% ipython --no-banner

In [1]: import numpy as np

In [2]: import numpy.linalg as la

In [3]: np.set_printoptions(precision=2, suppress=True, linewidth=140)

In [4]: rnd = lambda a: np.round(a, 2) + 0

In [5]: F = np.load("layer3.npy")

In [6]: print(F)
[[-0.21  0.06  0.06 -0.18]
 [ 0.54  0.29 -0.35  0.79]
 [ 0.51  0.33 -0.35  0.79]
 [-0.24  0.2   0.02 -0.06]
 [ 0.41  0.64 -0.45  0.89]
 [-0.52 -0.18  0.29 -0.72]
 [-0.07 -0.18  0.1  -0.29]
 [-0.68  0.12  0.27 -0.69]
 [-0.43  0.16  0.12 -0.35]
 [-0.27  0.18  0.04 -0.12]
 [-0.22  0.02  0.08 -0.24]
 [ 0.54 -0.38 -0.08  0.24]
 [ 0.4   0.08 -0.2   0.54]
 [-0.5  -0.2   0.29 -0.72]
 [ 0.01  0.33 -0.14  0.4 ]
 [-0.51 -0.33  0.35 -0.79]
 [ 0.21  0.14 -0.14  0.4 ]
 [ 0.16  0.14 -0.12  0.35]
 [-0.18  0.59 -0.2   0.54]
 [ 0.07 -0.02 -0.02  0.06]
 [ 0.35  0.49 -0.35  0.79]
 [ 0.47 -0.06 -0.18  0.49]
 [-0.12 -0.08  0.08 -0.24]
 [-0.47 -0.04  0.22 -0.58]
 [ 0.25  0.14 -0.16  0.45]
 [-0.38  0.    0.16 -0.45]
 [ 0.33  0.64 -0.41  0.87]
 [ 0.    0.29 -0.12  0.35]
 [-0.02 -0.27  0.12 -0.35]
 [-0.14  0.14  0.    0.  ]
 [ 0.67  0.41 -0.46  0.91]
 [-0.21  0.35 -0.06  0.18]
 [ 0.2   0.46 -0.27  0.69]
 [ 0.3   0.04 -0.14  0.4 ]
 [-0.18 -0.55  0.31 -0.74]
 [-0.07  0.4  -0.14  0.4 ]
 [-0.25  0.16  0.04 -0.12]
 [ 0.18 -0.18  0.    0.  ]
 [ 0.02  0.27 -0.12  0.35]
 [ 0.14 -0.69  0.27 -0.69]
 [-0.21  0.06  0.06 -0.18]
 [ 0.46  0.   -0.2   0.54]
 [ 0.07 -0.12  0.02 -0.06]
 [-0.41  0.14  0.12 -0.35]
 [-0.16 -0.04  0.08 -0.24]
 [ 0.55  0.36 -0.38  0.83]
 [ 0.15  0.1  -0.1   0.29]]

In [7]: print(np.abs(F).max())
0.91

In [8]: D = la.norm(F[:, None] - F[None], axis=-1)

In [9]: print(np.unravel_index(D.round(6).argmax(), D.shape))
(np.int64(15), np.int64(30))

In [10]: print(np.flatnonzero(D[28] < D.mean() / 2))
[ 0  6 10 22 28 40 42 44]

In [11]: print(la.matrix_rank(D ** 2))
6

In [12]: print(D.mean(axis=1).argmax())
39

In [13]: print(D[28].round(6).argsort(kind="stable")[:4])
[28  6 22 44]

In [14]: t3 = np.stack([F, 2 * F, F[::-1]])

In [15]: print(t3.shape)
(3, 47, 4)

In [16]: print(la.matrix_rank(t3))
[4 4 4]

In [17]: print(la.matrix_rank(t3.reshape(3, -1)))
2

In [18]: Xs = (F - F.mean(axis=0)) / F.std(axis=0)

In [19]: print(rnd(Xs.std(axis=0)))
[1. 1. 1. 1.]

In [20]: print(np.argwhere(np.abs(Xs) > 2))
[[ 7  0]
 [34  1]
 [39  1]]

In [21]: coef = la.lstsq(np.delete(Xs, 1, axis=1), Xs[:, 1])[0]

In [22]: print(rnd(1 - np.var(Xs[:, 1] - np.delete(Xs, 1, axis=1) @ coef)))
0.99

In [23]: print(np.abs(coef).argmax())
1

In [24]: print(rnd(coef))
[-1.17 -1.78 -0.05]

In [25]: E = np.array([[2, 3, 4, 5, 6, 7],
    ...:     [8, 9, 10, 11, 12, 13],
    ...:     [14, 15, 16, 17, 18, 19],
    ...:     [20, 21, 22, 23, 24, 25],
    ...:     [26, 27, 28, 29, 30, 31],
    ...:     [32, 33, 34, 35, 36, 37],
    ...:     [38, 39, 40, 41, 42, 43],
    ...:     [44, 45, 46, 47, 48, 49]])

In [26]: print(E)
[[ 2  3  4  5  6  7]
 [ 8  9 10 11 12 13]
 [14 15 16 17 18 19]
 [20 21 22 23 24 25]
 [26 27 28 29 30 31]
 [32 33 34 35 36 37]
 [38 39 40 41 42 43]
 [44 45 46 47 48 49]]

In [27]: # null space of dimension 4

In [28]: A2 = E / la.norm(E, axis=1, keepdims=True)

In [29]: G = A2 @ A2.T

In [30]: print(np.argwhere(np.triu(np.abs(G) > 0.95, 1)))
[[0 1]
 [0 2]
 [0 3]
 [0 4]
 [0 5]
 [1 2]
 [1 3]
 [1 4]
 [1 5]
 [1 6]
 [1 7]
 [2 3]
 [2 4]
 [2 5]
 [2 6]
 [2 7]
 [3 4]
 [3 5]
 [3 6]
 [3 7]
 [4 5]
 [4 6]
 [4 7]
 [5 6]
 [5 7]
 [6 7]]

In [31]: print(rnd(G))
[[1.   0.98 0.97 0.96 0.95 0.95 0.95 0.95]
 [0.98 1.   1.   1.   0.99 0.99 0.99 0.99]
 [0.97 1.   1.   1.   1.   1.   1.   1.  ]
 [0.96 1.   1.   1.   1.   1.   1.   1.  ]
 [0.95 0.99 1.   1.   1.   1.   1.   1.  ]
 [0.95 0.99 1.   1.   1.   1.   1.   1.  ]
 [0.95 0.99 1.   1.   1.   1.   1.   1.  ]
 [0.95 0.99 1.   1.   1.   1.   1.   1.  ]]
